% ipython --no-banner

In [1]: import numpy as np

In [2]: np.set_printoptions(precision=3, suppress=True, linewidth=120, sign=" ")

In [3]: rnd = lambda a: np.round(a, 3) + 0

In [4]: J = np.load("data.npy")

In [5]: J
Out[5]: 
array([[ 2., -3.,  0.,  0.,  0.,  0.,  0.,  0.,  0.,  0.],
       [-3.,  6., -3.,  0.,  0.,  0.,  0.,  0.,  0.,  0.],
       [ 0., -3.,  0., -3.,  0.,  0.,  0.,  0.,  0.,  0.],
       [ 0.,  0., -3.,  3., -3.,  0.,  0.,  0.,  0.,  0.],
       [ 0.,  0.,  0., -3.,  8., -3.,  0.,  0.,  0.,  0.],
       [ 0.,  0.,  0.,  0., -3.,  5., -3.,  0.,  0.,  0.],
       [ 0.,  0.,  0.,  0.,  0., -3.,  3., -3.,  0.,  0.],
       [ 0.,  0.,  0.,  0.,  0.,  0., -3.,  5., -3.,  0.],
       [ 0.,  0.,  0.,  0.,  0.,  0.,  0., -3.,  5., -3.],
       [ 0.,  0.,  0.,  0.,  0.,  0.,  0.,  0., -3.,  1.]])

In [6]: # equal to its transpose

In [7]: vals, V = np.linalg.eigh(J)

In [8]: (vals > 1e-8).sum(), (vals < -1e-8).sum()
Out[8]: (np.int64(7), np.int64(3))

In [9]: rnd(np.linalg.eigvalsh(J + 4 * np.eye(10)))
Out[9]: array([  0.981,   2.549,   3.758,   4.623,   6.655,   8.07 ,  10.318,  12.553,  13.323,  15.168])

In [10]: rnd(np.abs(V[:, -1]))
Out[10]: array([ 0.025,  0.075,  0.105,  0.315,  0.752,  0.48 ,  0.234,  0.157,  0.089,  0.026])

In [11]: vals.sum(), np.trace(J)
Out[11]: (np.float64(38.0), np.float64(38.0))

In [12]: np.abs(V[:, -1]).round(6).argmax()
Out[12]: np.int64(4)

In [13]: rnd(V.T @ J @ V)
Out[13]: 
array([[-3.019,  0.   ,  0.   ,  0.   ,  0.   ,  0.   ,  0.   ,  0.   ,  0.   ,  0.   ],
       [ 0.   , -1.451,  0.   ,  0.   ,  0.   ,  0.   ,  0.   ,  0.   ,  0.   ,  0.   ],
       [ 0.   ,  0.   , -0.242,  0.   ,  0.   ,  0.   ,  0.   ,  0.   ,  0.   ,  0.   ],
       [ 0.   ,  0.   ,  0.   ,  0.623,  0.   ,  0.   ,  0.   ,  0.   ,  0.   ,  0.   ],
       [ 0.   ,  0.   ,  0.   ,  0.   ,  2.655,  0.   ,  0.   ,  0.   ,  0.   ,  0.   ],
       [ 0.   ,  0.   ,  0.   ,  0.   ,  0.   ,  4.07 ,  0.   ,  0.   ,  0.   ,  0.   ],
       [ 0.   ,  0.   ,  0.   ,  0.   ,  0.   ,  0.   ,  6.318,  0.   ,  0.   ,  0.   ],
       [ 0.   ,  0.   ,  0.   ,  0.   ,  0.   ,  0.   ,  0.   ,  8.553,  0.   ,  0.   ],
       [ 0.   ,  0.   ,  0.   ,  0.   ,  0.   ,  0.   ,  0.   ,  0.   ,  9.323,  0.   ],
       [ 0.   ,  0.   ,  0.   ,  0.   ,  0.   ,  0.   ,  0.   ,  0.   ,  0.   , 11.168]])

In [14]: x = np.array([2, 0, 5, 2, 3, 2, 5, 0, 3, 2])

In [15]: y = J @ x

In [16]: c, lr = np.zeros(10), 1 / np.linalg.norm(J, 2) ** 2

In [17]: for i in range(8):
    ...:     c -= lr * J.T @ (J @ c - y)
    ...:     if i % 2 == 0: print(i, round(np.linalg.norm(J @ c - y), 3))
    ...: 
0 21.375
2 16.744
4 14.627
6 12.901

In [18]: rnd(c)
Out[18]: array([ 1.31 , -0.875,  3.016,  0.35 ,  1.685, -0.4  ,  1.827, -1.938,  1.522,  0.217])

In [19]: arr = np.load("x.npy")

In [20]: print(arr)
[[-0.1    0.5   -0.2   -2.1    0.6   -0.8    2.5    0.365  0.7    0.4    0.6    0.8   -0.7    0.6  ]
 [ 0.3   -0.8   -1.2    0.9   -1.     0.6   -0.3   -0.913 -0.1   -0.6    0.    -0.1   -0.5   -0.5  ]
 [-1.    -0.8   -0.3    0.1   -0.7   -0.2    0.3    2.835 -1.7    0.    -0.5    0.5    1.6   -0.3  ]
 [ 1.3    1.5    1.8    1.1    0.5   -1.     0.8   -3.881  1.    -0.5    0.3   -1.2    0.4    0.7  ]
 [ 0.3   -0.1    0.    -2.4   -0.3   -1.2    0.8   -0.823  1.5    1.3   -0.6    1.3    0.2    0.   ]
 [-1.6    1.7   -0.7   -1.5   -1.1   -0.1   -0.3    4.863 -1.9   -0.2    1.5   -0.5   -0.5   -0.5  ]
 [ 1.1   -0.8   -1.     1.1   -0.3   -0.7   -1.9   -3.259  0.3    1.    -1.4    1.1   -0.8    0.8  ]
 [-0.5   -0.5    1.9   -0.3   -0.8   -0.3   -0.8    1.513  2.1   -0.6   -0.4   -1.1   -0.7    2.2  ]
 [ 0.2   -1.6    0.9   -0.6   -1.5   -0.1   -0.8   -0.503 -2.4   -1.3   -1.2    0.6   -1.9   -0.6  ]
 [-0.7   -0.9   -0.9    0.9    0.    -0.2    1.     2.05  -0.3    0.4    0.9   -0.7   -0.8   -1.4  ]
 [ 0.5    0.3   -0.1   -0.9   -1.6   -1.2   -0.2   -1.504 -0.1    0.2    0.     0.2   -0.9   -0.3  ]
 [ 0.     0.2    0.9   -0.3    0.1   -1.4   -0.3    0.014 -0.5   -0.2   -1.2   -1.3   -0.2   -0.2  ]
 [ 0.3    0.     0.1   -0.5   -0.5   -0.6    0.3   -0.936  0.5    0.2   -0.3    1.6   -1.2    2.   ]
 [ 1.3    0.1   -0.8    0.6   -3.2    1.6   -0.5   -3.975  0.1   -0.8    0.8    1.2   -0.3    1.5  ]
 [-0.5   -0.1    0.3   -0.1   -0.7    2.3    0.2    1.433 -0.2   -0.7   -0.2    0.6   -1.6   -0.2  ]
 [-0.3    0.6    1.5   -1.2    1.1    0.     0.6    0.936  0.6    0.1   -0.7    0.9    0.6   -0.2  ]
 [ 0.1    0.4   -0.8    2.1   -1.2    0.7   -0.1   -0.288 -2.6    1.7   -0.1    0.8   -0.4   -1.7  ]
 [-1.2   -0.1   -0.2   -1.    -1.5   -0.9   -2.3    3.571 -0.8   -0.2   -0.2    0.     1.7   -1.1  ]
 [-1.    -1.6    0.5   -0.5   -0.6    1.7   -0.7    3.026  0.3   -0.5    0.1   -0.4    0.5    0.   ]
 [ 0.6    1.2   -0.9   -0.5   -0.1    1.    -1.9   -1.858 -0.6   -1.7   -0.5    0.9   -0.2    0.3  ]
 [ 0.2    1.1   -0.2    0.3   -0.6    1.8    1.1   -0.585 -0.2   -0.7    0.8    1.1   -0.1   -1.6  ]
 [-0.5   -0.9    1.5   -1.     1.3   -0.5    2.2    1.51   1.8    0.1    0.5   -0.2   -0.1   -0.8  ]
 [-1.3   -0.4    0.9    1.8   -0.2   -2.2   -0.5    3.859  0.3   -0.3    0.1    0.3    0.3    0.   ]
 [ 0.4    0.6   -2.1   -1.3    0.2   -0.6   -0.4   -1.196 -0.1   -0.3    1.1   -0.3    0.8   -0.7  ]
 [ 0.    -1.     0.8   -1.7    0.8    0.1   -1.6    0.002  0.6   -1.4    0.1    1.3    1.3    0.   ]
 [-0.6    0.    -0.4    1.2    0.1    0.1   -0.5    1.81  -0.9   -1.2    1.1    0.1   -0.2    1.7  ]
 [ 0.5   -0.8    0.     0.3    1.3   -1.2    1.9   -1.501 -0.5    0.4   -0.8    0.5    1.4    1.4  ]
 [ 1.1    1.1   -0.8    1.4   -1.8    0.2   -2.3   -3.313 -0.4   -0.3   -0.7   -1.1   -0.7    0.   ]
 [-0.3   -1.4    0.    -1.6    2.    -0.5   -1.     0.862  1.2   -0.8    1.1   -0.4   -2.    -1.1  ]
 [ 0.7   -0.6    0.    -1.     1.5    0.2   -1.    -2.078 -0.8   -1.2   -0.2    0.3    0.    -1.4  ]
 [-0.2   -0.1    0.4    1.2   -2.2   -1.    -0.7    0.609 -2.8   -0.4    0.    -1.6    1.1   -0.4  ]
 [-0.8    0.8   -4.1   -2.1   -1.     1.4    1.7    2.415 -1.3   -2.3   -0.1   -1.4   -0.2   -0.5  ]
 [-0.2   -0.9    0.1    0.1   -0.2    0.5    0.4    0.576  0.3   -0.5    0.2   -0.2    1.3   -0.1  ]
 [-0.5   -0.6   -0.5    2.    -2.5   -0.1    0.3    1.55  -1.     0.7    0.2   -1.     0.7   -0.1  ]
 [-0.1   -0.2   -1.2   -0.7   -0.1    1.    -1.     0.327  0.8   -0.1    1.8    0.6    0.4   -0.7  ]
 [-0.5   -0.6    0.6   -0.8   -0.9   -0.6   -0.6    1.589  0.5   -0.3    0.1    0.9    0.9    1.2  ]
 [-0.7    1.    -2.2   -0.1    1.    -0.5   -0.6    1.955 -0.2   -0.9   -0.9    0.3    1.1    0.1  ]
 [-0.1   -0.5    1.2   -1.6   -0.8   -0.4    0.2    0.228  0.4    0.    -1.2    0.9    0.9    0.5  ]
 [ 1.4   -0.9   -0.1    0.2   -2.     1.7    1.4   -4.141 -0.2   -1.8    3.    -0.4   -1.3    0.6  ]
 [ 0.4   -1.5   -0.3    1.4    0.5   -0.5    0.4   -1.188  0.6    0.5    0.6    0.2    0.6    0.7  ]
 [ 0.2    0.2    0.3   -1.    -0.5    2.1   -1.4   -0.645 -0.4    0.1    0.5   -0.1   -0.5   -0.8  ]
 [ 0.5    1.     0.4    0.5   -0.8    0.5   -0.8   -1.508  1.3    0.8    0.4   -0.2   -0.2    1.   ]
 [-0.2   -1.2   -0.5    2.2   -0.8    1.4    0.3    0.578 -1.     2.2    2.6   -0.6    1.    -1.3  ]
 [-1.1   -1.    -0.4   -1.3    1.    -0.3    0.2    3.308 -0.9   -0.6    0.1    0.8   -0.8    0.2  ]
 [-1.1   -0.6   -1.1   -0.4    1.2   -0.8    0.     3.218 -0.1   -0.4   -0.9    0.8    0.2   -0.6  ]
 [ 0.6    1.5   -0.4   -1.9    0.4   -0.8   -0.4   -1.763  1.    -0.6    0.2    0.7   -0.4    0.8  ]
 [ 0.4   -0.8    1.1   -0.8    0.6    1.5    0.3   -1.264 -0.8   -0.2    1.2    0.1    1.1   -0.4  ]]

In [21]: G = arr.T @ arr

In [22]: rnd(np.trace(G)), rnd((arr ** 2).sum())
Out[22]: (np.float64(808.662), np.float64(808.662))
